% ipython --no-banner

In [1]: import numpy as np

In [2]: np.set_printoptions(suppress=True, linewidth=140)

In [3]: def tidy(a):
   ...:     return np.round(a, 3) + 0
   ...: 

In [4]: F = np.load("out12.npy")

In [5]: F
Out[5]: 
array([[ 1.9,  1. ,  6.5,  0.6, -0.4, -0.9],
       [-1.9,  0. , -5.5,  0.4, -1. ,  0.3],
       [-0.1, -2.1, -0.5,  1.4,  0. ,  2.1],
       [-1.6,  1.4,  0. , -0.6, -1. ,  0.1]])

In [6]: rng = np.random.default_rng(9957)

In [7]: out = F + rng.integers(-2, 3, (4, 1)) @ rng.integers(-2, 3, (1, 6))

In [8]: tidy(out)
Out[8]: 
array([[ 5.9,  3. ,  2.5, -3.4, -4.4, -4.9],
       [-1.9,  0. , -5.5,  0.4, -1. ,  0.3],
       [-2.1, -3.1,  1.5,  3.4,  2. ,  4.1],
       [-3.6,  0.4,  2. ,  1.4,  1. ,  2.1]])

In [9]: tidy(np.linalg.svd(out - F, compute_uv=False))
Out[9]: array([11.225,  0.   ,  0.   ,  0.   ])

In [10]: tidy(out - F)
Out[10]: 
array([[ 4.,  2., -4., -4., -4., -4.],
       [ 0.,  0.,  0.,  0.,  0.,  0.],
       [-2., -1.,  2.,  2.,  2.,  2.],
       [-2., -1.,  2.,  2.,  2.,  2.]])

In [11]: U, s, Vh = np.linalg.svd(F, full_matrices=False)

In [12]: tidy(np.abs(Vh[0]))
Out[12]: array([0.302, 0.101, 0.939, 0.009, 0.042, 0.121])

In [13]: np.allclose(U * s @ Vh, F)
Out[13]: True

In [14]: tidy(U.T @ U)
Out[14]: 
array([[1., 0., 0., 0.],
       [0., 1., 0., 0.],
       [0., 0., 1., 0.],
       [0., 0., 0., 1.]])

In [15]: s = 5 * 0.9 ** np.arange(4)

In [16]: O, _ = np.linalg.qr(np.array([[-0.5, -1.2, 1.5, 0.0],
    ...:     [0.5, 0.2, 0.4, -0.1],
    ...:     [0.3, -0.3, 0.1, 0.1],
    ...:     [-1.5, 0.3, 0.9, 0.7]]))

In [17]: K = rng.normal(size=(18, 4)) * s @ O

In [18]: tidy(K)
Out[18]: 
array([[-2.121, -3.055,  7.544,  4.727],
       [ 1.068, -2.578, -2.792, -0.148],
       [ 6.762,  4.361,  1.492,  0.368],
       [-0.888, -0.573,  1.374,  7.432],
       [ 2.414,  7.034,  0.78 , -2.707],
       [ 3.707, -3.304,  5.701, -0.145],
       [ 4.863, -5.277,  0.958, -7.888],
       [-1.563,  4.436, -0.328, -1.633],
       [ 1.293,  6.029, -1.813,  4.978],
       [-0.966, -5.573,  3.824,  2.19 ],
       [ 3.338, -5.217,  3.387,  6.497],
       [-0.065,  9.842,  2.259, -7.096],
       [-5.493,  5.212,  1.206,  8.609],
       [-3.821, -5.971, -2.709,  2.41 ],
       [-0.556,  0.21 ,  1.161,  3.116],
       [ 1.266,  8.673,  4.188, -1.34 ],
       [ 3.399,  9.08 , -0.767, -0.416],
       [ 3.462,  0.616,  0.45 ,  4.067]])

In [19]: cen = K - K.mean(axis=0)

In [20]: vecs = np.linalg.svd(cen)[2][:2]

In [21]: out = cen - cen @ vecs.T @ vecs

In [22]: tidy(np.diag(vecs.T @ vecs))
Out[22]: array([0.181, 0.985, 0.01 , 0.823])

In [23]: np.linalg.norm(out, axis=1).round(6).argmax()
Out[23]: np.int64(13)

In [24]: tidy((cen @ vecs.T).std(axis=0))
Out[24]: array([5.681, 4.361])
